$ python3 -q
>>> import numpy as np
>>> from numpy import linalg as LA
>>> np.set_printoptions(precision=2, suppress=True, linewidth=140, sign=" ")
>>> def rnd(a):
...     return np.round(a, 2) + 0
... 
>>> J = np.loadtxt("run3.csv", delimiter=",")
>>> J
array([[ 50.27,   8.11,  12.64,  27.61,  13.76],
       [ 51.14,   7.4 ,   9.94,  27.47,  11.97],
       [ 49.29,   6.9 ,  12.  ,  28.23,  13.03],
       [ 51.48,   9.05,  12.21,  27.12,  12.7 ],
       [  0.53,  -7.28,  42.83, -21.78, -21.62],
       [  1.94,  -7.45,  41.53, -21.72, -21.65],
       [ 50.14,   8.51,  11.12,  27.11,  12.71],
       [ 48.51,   8.25,  10.34,  29.15,  12.46],
       [ -0.8 ,  -8.52,  41.77, -22.66, -21.73],
       [  1.17,  -7.43,  42.02, -21.85, -21.83],
       [ 49.22,   7.53,  11.03,  28.61,  11.33],
       [ -0.29,  -7.32,  40.99, -21.95, -21.89],
       [ 49.29,  11.19,  10.  ,  27.24,  12.43],
       [ -0.88,  -7.39,  40.43, -21.99, -22.79],
       [  2.63,  -9.44,  42.85, -22.09, -21.1 ],
       [ 49.48,   7.64,  10.87,  27.14,  11.91],
       [ -1.57,  -8.93,  41.19, -21.87, -21.05],
       [ -0.51,  -8.03,  42.43, -22.37, -20.08],
       [  0.57,  -7.98,  41.66, -22.7 , -22.48],
       [  1.49,  -9.48,  41.31, -21.18, -22.23],
       [ 50.61,   9.85,  11.82,  28.42,  11.22],
       [ 49.45,   8.36,  11.5 ,  28.63,  12.74],
       [  1.28,  -8.83,  41.77, -22.02, -21.89]])
>>> x = np.array([-1, -1, 3, 2, 0])
>>> h = np.maximum(J @ x, 0)
>>> J * (h > 1e-9)[:, None]
array([[ 50.27,   8.11,  12.64,  27.61,  13.76],
       [ 51.14,   7.4 ,   9.94,  27.47,  11.97],
       [ 49.29,   6.9 ,  12.  ,  28.23,  13.03],
       [ 51.48,   9.05,  12.21,  27.12,  12.7 ],
       [  0.53,  -7.28,  42.83, -21.78, -21.62],
       [  1.94,  -7.45,  41.53, -21.72, -21.65],
       [ 50.14,   8.51,  11.12,  27.11,  12.71],
       [ 48.51,   8.25,  10.34,  29.15,  12.46],
       [ -0.8 ,  -8.52,  41.77, -22.66, -21.73],
       [  1.17,  -7.43,  42.02, -21.85, -21.83],
       [ 49.22,   7.53,  11.03,  28.61,  11.33],
       [ -0.29,  -7.32,  40.99, -21.95, -21.89],
       [ 49.29,  11.19,  10.  ,  27.24,  12.43],
       [ -0.88,  -7.39,  40.43, -21.99, -22.79],
       [  2.63,  -9.44,  42.85, -22.09, -21.1 ],
       [ 49.48,   7.64,  10.87,  27.14,  11.91],
       [ -1.57,  -8.93,  41.19, -21.87, -21.05],
       [ -0.51,  -8.03,  42.43, -22.37, -20.08],
       [  0.57,  -7.98,  41.66, -22.7 , -22.48],
       [  1.49,  -9.48,  41.31, -21.18, -22.23],
       [ 50.61,   9.85,  11.82,  28.42,  11.22],
       [ 49.45,   8.36,  11.5 ,  28.63,  12.74],
       [  1.28,  -8.83,  41.77, -22.02, -21.89]])
>>> mat = np.loadtxt("w.csv", delimiter=",")
>>> rnd(mat)
array([[-0.13, -0.33,  0.24, -0.21, -0.2 , -0.06,  0.04, -0.46,  0.51, -0.5 ],
       [-0.48, -0.17, -0.42, -0.06,  0.19,  0.24,  0.48, -0.16,  0.25,  0.39],
       [-0.29,  0.43, -0.26, -0.27,  0.39, -0.26, -0.34,  0.26,  0.38, -0.23],
       [ 0.38, -0.49, -0.07, -0.6 ,  0.45,  0.13, -0.05,  0.12, -0.14, -0.01],
       [ 0.  ,  0.02,  0.22, -0.43, -0.35, -0.35, -0.2 , -0.04,  0.2 ,  0.67],
       [-0.38,  0.12,  0.13, -0.36, -0.02, -0.4 ,  0.39, -0.06, -0.58, -0.21],
       [ 0.03, -0.41, -0.03,  0.22, -0.12, -0.45,  0.3 ,  0.65,  0.23, -0.07],
       [-0.35, -0.48, -0.14,  0.31,  0.17, -0.31, -0.53, -0.23, -0.26,  0.09],
       [-0.06, -0.08, -0.6 , -0.25, -0.63,  0.2 , -0.21,  0.15, -0.16, -0.19],
       [-0.51, -0.13,  0.5 , -0.08, -0.04,  0.5 , -0.19,  0.43, -0.03,  0.  ]])
>>> rng = np.random.default_rng(552)
>>> lab = rng.permutation(10)
>>> lab
array([ 7,  3,  0,  8,  5,  2,  9,  6,  1,  4])
>>> other = mat[lab][:, lab]
>>> rnd(other)
array([[-0.23,  0.31, -0.35, -0.26, -0.31, -0.14,  0.09, -0.53, -0.48,  0.17],
       [ 0.12, -0.6 ,  0.38, -0.14,  0.13, -0.07, -0.01, -0.05, -0.49,  0.45],
       [-0.46, -0.21, -0.13,  0.51, -0.06,  0.24, -0.5 ,  0.04, -0.33, -0.2 ],
       [ 0.15, -0.25, -0.06, -0.16,  0.2 , -0.6 , -0.19, -0.21, -0.08, -0.63],
       [-0.06, -0.36, -0.38, -0.58, -0.4 ,  0.13, -0.21,  0.39,  0.12, -0.02],
       [ 0.26, -0.27, -0.29,  0.38, -0.26, -0.26, -0.23, -0.34,  0.43,  0.39],
       [ 0.43, -0.08, -0.51, -0.03,  0.5 ,  0.5 ,  0.  , -0.19, -0.13, -0.04],
       [ 0.65,  0.22,  0.03,  0.23, -0.45, -0.03, -0.07,  0.3 , -0.41, -0.12],
       [-0.16, -0.06, -0.48,  0.25,  0.24, -0.42,  0.39,  0.48, -0.17,  0.19],
       [-0.04, -0.43,  0.  ,  0.2 , -0.35,  0.22,  0.67, -0.2 ,  0.02, -0.35]])
>>> np.allclose(mat @ mat.T, mat.T @ mat)
True
>>> assert mat == mat.T
Traceback (most recent call last):
  File "<python-input-17>", line 1, in <module>
    assert mat == mat.T
           ^^^^^^^^^^^^
ValueError: The truth value of an array with more than one element is ambiguous. Use a.any() or a.all()
>>> rnd(np.trace(mat))
np.float64(-1.99)
>>> rnd((mat + mat.T) / 2)
array([[-0.13, -0.4 , -0.03,  0.09, -0.1 , -0.22,  0.04, -0.41,  0.22, -0.51],
       [-0.4 , -0.17,  0.  , -0.27,  0.11,  0.18,  0.03, -0.32,  0.08,  0.13],
       [-0.03,  0.  , -0.26, -0.17,  0.31, -0.06, -0.19,  0.06, -0.11,  0.14],
       [ 0.09, -0.27, -0.17, -0.6 ,  0.01, -0.12,  0.08,  0.21, -0.2 , -0.05],
       [-0.1 ,  0.11,  0.31,  0.01, -0.35, -0.18, -0.16,  0.06, -0.22,  0.31],
       [-0.22,  0.18, -0.06, -0.12, -0.18, -0.4 , -0.03, -0.18, -0.19,  0.14],
       [ 0.04,  0.03, -0.19,  0.08, -0.16, -0.03,  0.3 ,  0.06,  0.01, -0.13],
       [-0.41, -0.32,  0.06,  0.21,  0.06, -0.18,  0.06, -0.23, -0.05,  0.26],
       [ 0.22,  0.08, -0.11, -0.2 , -0.22, -0.19,  0.01, -0.05, -0.16, -0.11],
       [-0.51,  0.13,  0.14, -0.05,  0.31,  0.14, -0.13,  0.26, -0.11,  0.  ]])
>>> mat.inv()
Traceback (most recent call last):
  File "<python-input-20>", line 1, in <module>
    mat.inv()
    ^^^^^^^
AttributeError: 'numpy.ndarray' object has no attribute 'inv'
>>> rnd(LA.det(mat))
np.float64(-1.0)
>>> np.allclose(mat, mat.T)
False
>>> x = np.array([7, 7, 9, 1, 7, 4, 8, 3, 5, 2])
>>> rnd(np.sort(np.abs(np.degrees(np.angle(LA.eigvals(mat))))))
array([   0.  ,   66.44,   66.44,   94.54,   94.54,  117.26,  117.26,  148.89,  148.89,  180.  ])
>>> rnd(np.abs(LA.eigvals(mat)))
array([ 1.,  1.,  1.,  1.,  1.,  1.,  1.,  1.,  1.,  1.])
>>> r0, g = mat[1], mat[6]
>>> rnd(r0 @ g)
np.float64(0.0)
>>> pr = (r0 @ g) / (r0 @ r0) * r0
>>> rnd(pr)
array([ 0.,  0.,  0.,  0.,  0.,  0.,  0.,  0.,  0.,  0.])
>>> rnd(LA.norm(r0 + g) ** 2 + LA.norm(r0 - g) ** 2)
np.float64(4.0)
>>> LA.matrix_rank(np.outer(r0, g))
np.int64(1)
>>> rnd(g - pr)
array([ 0.03, -0.41, -0.03,  0.22, -0.12, -0.45,  0.3 ,  0.65,  0.23, -0.07])
>>> rnd(np.outer(r0, g))
array([[-0.02,  0.2 ,  0.02, -0.1 ,  0.06,  0.21, -0.14, -0.31, -0.11,  0.03],
       [-0.01,  0.07,  0.01, -0.04,  0.02,  0.08, -0.05, -0.11, -0.04,  0.01],
       [-0.01,  0.17,  0.01, -0.09,  0.05,  0.19, -0.13, -0.27, -0.1 ,  0.03],
       [ 0.  ,  0.03,  0.  , -0.01,  0.01,  0.03, -0.02, -0.04, -0.01,  0.  ],
       [ 0.01, -0.08, -0.01,  0.04, -0.02, -0.09,  0.06,  0.13,  0.05, -0.01],
       [ 0.01, -0.1 , -0.01,  0.05, -0.03, -0.1 ,  0.07,  0.15,  0.05, -0.02],
       [ 0.02, -0.2 , -0.02,  0.1 , -0.06, -0.21,  0.15,  0.31,  0.11, -0.03],
       [-0.01,  0.07,  0.01, -0.03,  0.02,  0.07, -0.05, -0.1 , -0.04,  0.01],
       [ 0.01, -0.1 , -0.01,  0.05, -0.03, -0.11,  0.07,  0.16,  0.06, -0.02],
       [ 0.01, -0.16, -0.01,  0.08, -0.05, -0.17,  0.12,  0.25,  0.09, -0.03]])
>>> rnd((g - pr) @ r0)
np.float64(0.0)
>>> M = np.array([[2, 0, 0, 0], [0, -2, 0, 0], [0, 0, 1, 0], [0, 0, 0, 0]])
>>> vals, evecs = LA.eigh(M)
>>> x = np.array([-3, 0, 2, -3])
>>> x @ M @ x / (x @ x), vals[0], vals[-1]
(np.float64(1.0), np.float64(-2.0), np.float64(2.0))
>>> np.abs(M).sum(axis=1).max(), np.abs(vals).max()
(np.int64(2), np.float64(2.0))
>>> (np.sign(evecs[:, -1].round(6)) == np.sign(evecs[0, -1].round(6))).astype(int)
array([ 1,  0,  0,  0])
>>> evecs * np.maximum(vals, 0) @ evecs.T
array([[ 2.,  0.,  0.,  0.],
       [ 0.,  0.,  0.,  0.],
       [ 0.,  0.,  1.,  0.],
       [ 0.,  0.,  0.,  0.]])
>>> x @ M @ x
np.int64(22)
